$ python3 -q
>>> import numpy as np
>>> import numpy.linalg as la
>>> np.set_printoptions(suppress=True, linewidth=100)
>>> B = np.array([[1, 1], [1, -1]])
>>> rng = np.random.default_rng(72)
>>> F = np.kron(B, np.kron(B, B))[rng.permutation(8)][:6]
>>> F
array([[ 1,  1, -1, -1, -1, -1,  1,  1],
       [ 1,  1,  1,  1, -1, -1, -1, -1],
       [ 1, -1, -1,  1,  1, -1, -1,  1],
       [ 1, -1, -1,  1, -1,  1,  1, -1],
       [ 1, -1,  1, -1,  1, -1,  1, -1],
       [ 1,  1, -1, -1,  1,  1, -1, -1]])
>>> B = F / la.norm(F, axis=1, keepdims=True)
>>> gram = B @ B.T
>>> gram[3].round(2) + 0
array([0., 0., 0., 1., 0., 0.])
>>> np.round(la.norm(B, axis=1), 2)
array([1., 1., 1., 1., 1., 1.])
>>> B = np.array([[-2, -3], [0, -2], [2, 0], [-3, 2], [0, 1], [-1, 0], [3, 3], [3, -3]])
>>> B @ F
Traceback (most recent call last):
  File "<python-input-12>", line 1, in <module>
    B @ F
    ~~^~~
ValueError: matmul: Input operand 1 has a mismatch in its core dimension 0, with gufunc signature (n?,k),(k,m?)->(n?,m?) (size 6 is different from 2)
>>> print(np.einsum("ij,ij->i", F, F))
[8 8 8 8 8 8]
>>> np.einsum("ik,kj->ji", F, B)
array([[ 6, -8, -6, -8,  4, -8],
       [-8, -4, -4,  6,  4, -6]])
>>> la.matrix_rank(np.vstack([F, B.T]))
np.int64(8)
>>> np.vstack([F, B.T]).shape
(8, 8)
>>> np.count_nonzero(F)
np.int64(48)
>>> print(np.round(la.svd(F, compute_uv=False), 2))
[2.83 2.83 2.83 2.83 2.83 2.83]
>>> F.sum(axis=1)
array([0, 0, 0, 0, 0, 0])
>>> W1 = np.array([[1, -1, 0, 0],
...     [-3, 2, 3, -1],
...     [3, 0, 3, -1],
...     [-1, 3, 2, -3],
...     [-2, 3, -2, 3],
...     [1, -1, 1, 3],
...     [-1, 3, 3, 0],
...     [-1, 0, -1, -2]])
>>> beta = np.array([3, 2, 9, 9])
>>> act = np.maximum(F @ W1 + beta, 0)
>>> print(np.round((act > 0).mean(axis=0), 2))
[0.5  0.83 0.83 0.83]
>>> C = np.array([[-2, 1], [2, 1], [-2, 1], [2, 3]])
>>> W1 @ C
array([[ -4,   0],
       [  2,  -1],
       [-14,   3],
       [ -2,  -5],
       [ 20,   8],
       [  0,  10],
       [  2,   5],
       [  0,  -8]])
>>> act @ C
array([[-10,  23],
       [-42,  23],
       [ 18,  21],
       [-14,  49],
       [  2,  61],
       [ 32,  64]])
>>> C = np.array([[2, 1, -2], [0, 0, -1], [-1, 1, -2]])
>>> arr = (rng.random((22, 3)) < 0.25) @ C
>>> arr
array([[ 0,  0,  0],
       [ 2,  1, -2],
       [ 0,  0,  0],
       [ 0,  0,  0],
       [ 0,  0,  0],
       [ 1,  2, -4],
       [-1,  1, -2],
       [ 0,  0,  0],
       [ 0,  0, -1],
       [ 0,  0,  0],
       [ 2,  1, -3],
       [ 0,  0, -1],
       [ 2,  1, -2],
       [ 0,  0,  0],
       [-1,  1, -2],
       [ 0,  0,  0],
       [ 0,  0, -1],
       [ 0,  0,  0],
       [ 0,  0, -1],
       [ 2,  1, -2],
       [-1,  1, -2],
       [ 0,  0, -1]])
>>> th = np.radians(30)
>>> r_ = np.eye(8)
>>> r_[7, 7] = r_[1, 1] = np.cos(th)
>>> r_[7, 1], r_[1, 7] = -np.sin(th), np.sin(th)
>>> r_.round(2)
array([[ 1.  ,  0.  ,  0.  ,  0.  ,  0.  ,  0.  ,  0.  ,  0.  ],
       [ 0.  ,  0.87,  0.  ,  0.  ,  0.  ,  0.  ,  0.  ,  0.5 ],
       [ 0.  ,  0.  ,  1.  ,  0.  ,  0.  ,  0.  ,  0.  ,  0.  ],
       [ 0.  ,  0.  ,  0.  ,  1.  ,  0.  ,  0.  ,  0.  ,  0.  ],
       [ 0.  ,  0.  ,  0.  ,  0.  ,  1.  ,  0.  ,  0.  ,  0.  ],
       [ 0.  ,  0.  ,  0.  ,  0.  ,  0.  ,  1.  ,  0.  ,  0.  ],
       [ 0.  ,  0.  ,  0.  ,  0.  ,  0.  ,  0.  ,  1.  ,  0.  ],
       [ 0.  , -0.5 ,  0.  ,  0.  ,  0.  ,  0.  ,  0.  ,  0.87]])
>>> B = F @ r_.T
>>> B.round(2)
array([[ 1.  ,  1.37, -1.  , -1.  , -1.  , -1.  ,  1.  ,  0.37],
       [ 1.  ,  0.37,  1.  ,  1.  , -1.  , -1.  , -1.  , -1.37],
       [ 1.  , -0.37, -1.  ,  1.  ,  1.  , -1.  , -1.  ,  1.37],
       [ 1.  , -1.37, -1.  ,  1.  , -1.  ,  1.  ,  1.  , -0.37],
       [ 1.  , -1.37,  1.  , -1.  ,  1.  , -1.  ,  1.  , -0.37],
       [ 1.  ,  0.37, -1.  , -1.  ,  1.  ,  1.  , -1.  , -1.37]])
>>> np.allclose(la.norm(F, axis=1), la.norm(B, axis=1))
True
>>> r0 = np.array([0, -2, -1])
>>> print(np.round(np.correlate(B[1], B[4], "full"), 2) + 0)
[-0.37  0.87 -1.    1.27 -0.27  0.   -0.63  0.   -0.37  0.    1.    0.73 -1.    0.87 -1.37]
>>> print(np.round(np.array([np.convolve(row, r0, "same") for row in B]), 2))
[[-2.   -3.73  0.63  3.    3.    3.   -1.   -1.73]
 [-2.   -1.73 -2.37 -3.    1.    3.    3.    3.73]
 [-2.   -0.27  2.37 -1.   -3.    1.    3.   -1.73]
 [-2.    1.73  3.37 -1.    1.   -1.   -3.   -0.27]
 [-2.    1.73 -0.63  1.   -1.    1.   -1.   -0.27]
 [-2.   -1.73  1.63  3.   -1.   -3.    1.    3.73]]
>>> np.round(np.polyval(r0, B[1]), 2)
array([-3.  , -1.73, -3.  , -3.  ,  1.  ,  1.  ,  1.  ,  1.73])
>>> np.round(np.cross(B[1, :3], B[4, :3]), 2)
array([ 1.73,  0.  , -1.73])
